$ python3 -q
>>> import numpy as np
>>> from numpy import linalg as LA
>>> np.set_printoptions(precision=3, suppress=True, linewidth=200, legacy="1.25")
>>> m1 = np.load("x.npy")
>>> print(m1)
[[3 2 0 0 0 0]
 [2 2 0 0 0 0]
 [1 1 0 0 0 0]
 [0 0 3 2 0 0]
 [0 0 2 2 0 0]
 [0 0 1 1 0 0]
 [0 0 0 0 3 2]
 [0 0 0 0 2 2]
 [0 0 0 0 1 1]]
>>> x = np.array([1, -2, -2, 0, -1, 0])
>>> target = m1 @ x
>>> print(target)
[-1 -2 -1 -6 -4 -2 -3 -2 -1]
>>> print(np.round(LA.pinv(m1) @ m1, 3) + 0)
[[1. 0. 0. 0. 0. 0.]
 [0. 1. 0. 0. 0. 0.]
 [0. 0. 1. 0. 0. 0.]
 [0. 0. 0. 1. 0. 0.]
 [0. 0. 0. 0. 1. 0.]
 [0. 0. 0. 0. 0. 1.]]
>>> np.round(LA.solve(m1.T @ m1, m1.T @ target), 3) + 0
array([ 1., -2., -2.,  0., -1.,  0.])
>>> rng = np.random.default_rng(547)
>>> target = target + 0.02 * rng.normal(size=9)
>>> target
array([-1.005, -1.958, -1.063, -5.967, -3.996, -2.009, -3.005, -2.009, -0.989])
>>> beta, *_ = LA.lstsq(m1, target)
>>> beta
array([ 0.986, -1.982, -1.966, -0.034, -1.002,  0.001])
>>> print(beta.round())
[ 1. -2. -2. -0. -1.  0.]
>>> Uu, sv, Vt = LA.svd(m1)
>>> print(sv)
[4.773 4.773 4.773 0.468 0.468 0.468]
>>> out = Uu[:, :3] @ np.diag(sv[:3]) @ Vt[:3]
>>> print(round(LA.norm(m1 - out, 2), 3), np.round(sv[3], 3))
0.468 0.468
>>> round(LA.norm(m1 - out) / LA.norm(m1), 3)
0.098
>>> out = np.c_[m1[:, :4] @ np.array([[2, 9, 4, 0], [3, 6, 2, 3], [1, 5, 5, 4], [4, 1, 7, 0]]), np.array([2, -3, -2, -1, -3, 0, 2, 3, 3])]
>>> out
array([[12, 39, 16,  6,  2],
       [10, 30, 12,  6, -3],
       [ 5, 15,  6,  3, -2],
       [11, 17, 29, 12, -1],
       [10, 12, 24,  8, -3],
       [ 5,  6, 12,  4,  0],
       [ 0,  0,  0,  0,  2],
       [ 0,  0,  0,  0,  3],
       [ 0,  0,  0,  0,  3]])
>>> np.round(LA.lstsq(m1, out[:, 0])[0], 3) + 0
array([2., 3., 1., 4., 0., 0.])
>>> np.round(LA.norm(out - m1 @ LA.lstsq(m1, out)[0], axis=0), 3) + 0
array([0.   , 0.   , 0.   , 0.   , 1.949])
>>> LA.norm(LA.qr(m1)[0].T @ out, axis=0) ** 2 / ((out ** 2).sum(axis=0) + 1e-12)
array([1.   , 1.   , 1.   , 1.   , 0.922])
>>> A = np.loadtxt("block6.csv", delimiter=",")
>>> A
array([[-1.9  , -2.205, -1.1  ,  0.7  ,  2.2  ],
       [ 0.8  ,  1.37 , -1.3  ,  0.6  , -1.3  ],
       [-0.6  , -0.012, -2.   ,  0.   ,  0.   ],
       [-1.   , -0.264, -0.1  ,  0.2  ,  0.2  ],
       [ 1.   ,  1.55 , -0.3  ,  1.1  , -1.6  ],
       [-0.2  , -1.094, -0.7  , -1.4  ,  1.1  ],
       [ 0.5  ,  0.299, -1.7  ,  1.   , -0.3  ],
       [-0.3  , -0.133, -1.6  , -0.9  ,  0.1  ],
       [-1.   ,  0.199, -0.3  , -0.4  , -0.2  ],
       [ 0.8  , -0.181, -0.2  , -0.2  ,  0.1  ],
       [ 0.5  , -0.572,  0.   , -1.1  ,  0.5  ],
       [ 1.   , -2.04 , -1.1  , -0.2  ,  2.1  ],
       [-0.1  , -1.118, -1.2  , -0.3  ,  1.1  ],
       [ 1.   ,  2.056, -1.4  , -1.   , -2.   ],
       [ 0.7  , -0.471,  0.1  , -0.6  ,  0.4  ],
       [ 0.1  , -0.153,  1.7  , -0.2  ,  0.1  ],
       [ 0.5  ,  0.154,  0.   , -1.4  , -0.2  ],
       [ 0.2  , -1.142,  2.   , -0.4  ,  1.2  ],
       [ 1.2  ,  2.46 , -1.4  ,  1.1  , -2.4  ],
       [ 1.3  ,  0.837,  0.6  , -0.5  , -0.8  ],
       [ 0.2  ,  0.615, -1.2  , -0.1  , -0.7  ],
       [-1.5  ,  0.706,  0.3  ,  1.3  , -0.7  ],
       [-0.1  , -1.13 ,  0.5  , -0.1  ,  1.1  ],
       [ 0.8  ,  0.695, -0.2  , -0.3  , -0.7  ],
       [-0.5  , -0.051, -1.5  , -0.5  ,  0.   ],
       [ 1.3  ,  0.708,  0.3  ,  0.2  , -0.7  ],
       [-1.   ,  0.53 ,  0.5  ,  1.1  , -0.5  ],
       [ 0.1  ,  0.465, -0.9  ,  0.7  , -0.4  ],
       [-0.8  , -0.934, -1.4  ,  0.5  ,  0.9  ],
       [ 1.   , -1.953,  1.8  ,  0.3  ,  2.   ],
       [-0.2  , -0.377,  2.9  , -1.2  ,  0.4  ],
       [ 0.2  , -0.719, -0.6  ,  1.1  ,  0.6  ],
       [-2.   , -0.42 , -0.6  ,  0.6  ,  0.4  ],
       [ 0.8  ,  1.811, -0.3  , -0.4  , -1.7  ],
       [-0.1  ,  0.247, -1.2  ,  2.3  , -0.2  ],
       [ 0.1  ,  1.228,  0.   ,  0.5  , -1.2  ],
       [ 1.2  , -0.951, -0.9  ,  0.7  ,  1.   ],
       [-0.2  , -1.461,  0.2  ,  0.3  ,  1.4  ]])
>>> C2 = np.cov(A, rowvar=False)
>>> C2.shape
(5, 5)
>>> np.corrcoef(A.T)
array([[ 1.   ,  0.31 ,  0.067, -0.168, -0.303],
       [ 0.31 ,  1.   , -0.19 ,  0.136, -0.999],
       [ 0.067, -0.19 ,  1.   , -0.227,  0.194],
       [-0.168,  0.136, -0.227,  1.   , -0.131],
       [-0.303, -0.999,  0.194, -0.131,  1.   ]])
>>> np.median(A, axis=0)
array([ 0.15 , -0.092, -0.3  , -0.05 ,  0.05 ])
>>> d = LA.norm(A[:, None] - A[None], axis=-1)
>>> np.unravel_index(d.round(6).argmax(), d.shape)
(0, 18)
>>> print(d[:5, :5])
[[0.    5.69  3.555 3.135 6.144]
 [5.69  0.    2.532 3.124 1.188]
 [3.555 2.532 0.    1.978 3.415]
 [3.135 3.124 1.978 0.    3.374]
 [6.144 1.188 3.415 3.374 0.   ]]
>>> d.mean(axis=1).argmax()
18
>>> d[18].round(6).argsort(kind="stable")[:4]
array([18,  4,  1, 33])
>>> K = np.load("layer7.npy")
>>> print(K)
[[ 1.746  1.013 -2.917  1.995  2.891  2.708]
 [-1.017  1.942  2.672 -0.845 -3.079  2.065]
 [ 1.812 -0.173  1.297  2.965 -1.289  1.717]
 [ 1.52  -1.894 -1.168  3.034  0.881  3.211]
 [ 1.311  1.646  0.326  2.73  -2.013 -2.017]
 [-2.519 -3.558 -0.668  0.715 -4.155 -3.251]
 [-2.732  0.607  1.899  2.301 -1.931 -0.711]
 [-0.571  4.007 -4.305 -0.011 -1.981 -0.403]
 [-1.37  -0.638 -0.109 -2.153  1.367 -1.864]
 [-4.218 -0.274  1.126  0.889  1.349  1.788]
 [ 1.14   0.637  2.347  4.334  3.762 -3.407]
 [ 1.398 -1.291  1.331 -2.515 -1.748  2.896]
 [-0.541 -0.514 -5.23   1.627  0.233  1.563]]
>>> x = np.array([1, 0, 0, 1, 0, 1])
>>> K @ np.eye(6)[1]
array([ 1.013,  1.942, -0.173, -1.894,  1.646, -3.558,  0.607,  4.007, -0.638, -0.274,  0.637, -1.291, -0.514])
>>> (K @ x).argmax()
3
>>> np.sign((K @ x).round(6))
array([ 1.,  1.,  1.,  1.,  1., -1., -1., -1., -1., -1.,  1.,  1.,  1.])
>>> LA.norm(K @ x) <= LA.norm(K, 2) * LA.norm(x) + 1e-9
True
>>> np.einsum("ij,j->i", K, x)
array([ 6.449,  0.203,  6.494,  7.765,  2.024, -5.056, -1.142, -0.985, -5.387, -1.541,  2.068,  1.778,  2.649])
>>> K * x
array([[ 1.746,  0.   , -0.   ,  1.995,  0.   ,  2.708],
       [-1.017,  0.   ,  0.   , -0.845, -0.   ,  2.065],
       [ 1.812, -0.   ,  0.   ,  2.965, -0.   ,  1.717],
       [ 1.52 , -0.   , -0.   ,  3.034,  0.   ,  3.211],
       [ 1.311,  0.   ,  0.   ,  2.73 , -0.   , -2.017],
       [-2.519, -0.   , -0.   ,  0.715, -0.   , -3.251],
       [-2.732,  0.   ,  0.   ,  2.301, -0.   , -0.711],
       [-0.571,  0.   , -0.   , -0.011, -0.   , -0.403],
       [-1.37 , -0.   , -0.   , -2.153,  0.   , -1.864],
       [-4.218, -0.   ,  0.   ,  0.889,  0.   ,  1.788],
       [ 1.14 ,  0.   ,  0.   ,  4.334,  0.   , -3.407],
       [ 1.398, -0.   ,  0.   , -2.515, -0.   ,  2.896],
       [-0.541, -0.   , -0.   ,  1.627,  0.   ,  1.563]])
>>> q, _ = LA.qr(np.array([[-0.5, 0.4, 0.7, -0.4, 0.9, 2.9, -0.5, 0.2, -0.7],
...     [-0.5, -0.2, 1.0, -1.0, 0.5, -0.7, 0.0, -1.0, -0.6],
...     [0.4, 0.6, 0.6, -0.2, 1.3, 0.0, 1.2, -0.5, -0.2],
...     [1.5, 0.5, 2.0, -0.4, -0.3, 1.2, 0.2, 0.5, 1.1],
...     [1.4, 1.1, 1.3, 0.4, 0.0, -0.5, 2.6, -1.4, -0.7],
...     [0.3, 0.8, 0.1, -0.1, -0.4, 1.5, 0.0, 1.0, -0.1],
...     [1.4, 2.1, 0.6, 1.6, -0.4, -0.2, 0.6, 0.0, -0.2],
...     [-0.5, -1.2, 1.2, 0.3, -1.3, -0.4, -0.1, 0.8, -1.1],
...     [-0.6, -1.0, -0.8, 0.0, 1.0, 0.2, 0.3, 2.0, 1.6]]))
>>> J = -2 * q
>>> J
array([[ 0.364,  0.931,  0.992,  0.033,  0.476,  1.134, -0.056, -0.638,  0.302],
       [ 0.364,  0.276,  1.099,  0.58 , -0.009, -1.119,  0.246,  0.663,  0.702],
       [-0.292,  0.26 ,  0.316,  0.339,  1.124, -0.364, -0.059,  0.22 , -1.478],
       [-1.093, -0.936,  0.612,  0.65 , -0.055,  0.696,  0.776,  0.176,  0.112],
       [-1.02 , -0.182,  0.261, -0.053,  0.358, -0.378, -1.433, -0.454,  0.568],
       [-0.219,  0.578,  0.037,  0.377, -0.834,  0.651, -0.833,  1.244, -0.337],
       [-1.02 ,  0.911, -0.074, -1.14 ,  0.155, -0.164,  0.685,  0.471,  0.285],
       [ 0.364, -0.817,  1.042, -1.283, -0.301,  0.061, -0.281,  0.249, -0.483],
       [ 0.437, -0.5  , -0.416, -0.185,  1.252,  0.495, -0.187,  1.018,  0.683]])
>>> W = np.array([[0, 2],
...     [2, 3],
...     [-2, 0],
...     [0, -3],
...     [2, -2],
...     [0, -2],
...     [-1, 3],
...     [0, -2],
...     [-2, -3]])
>>> beta = np.array([-2, 6])
>>> act = np.maximum(J @ W + beta, 0)
>>> print((act > 0).astype(int))
[[0 1]
 [0 1]
 [1 1]
 [0 0]
 [0 0]
 [0 1]
 [0 1]
 [0 1]
 [0 0]]
>>> basis = np.array([[3, 4], [3, 3]])
>>> act @ basis
array([[19.21 , 19.21 ],
       [16.137, 16.137],
       [31.89 , 35.042],
       [ 0.   ,  0.   ],
       [ 0.   ,  0.   ],
       [ 7.668,  7.668],
       [31.166, 31.166],
       [26.156, 26.156],
       [ 0.   ,  0.   ]])
>>> (act @ basis).round(6).argmax(axis=1)
array([0, 0, 1, 0, 0, 0, 0, 0, 0])
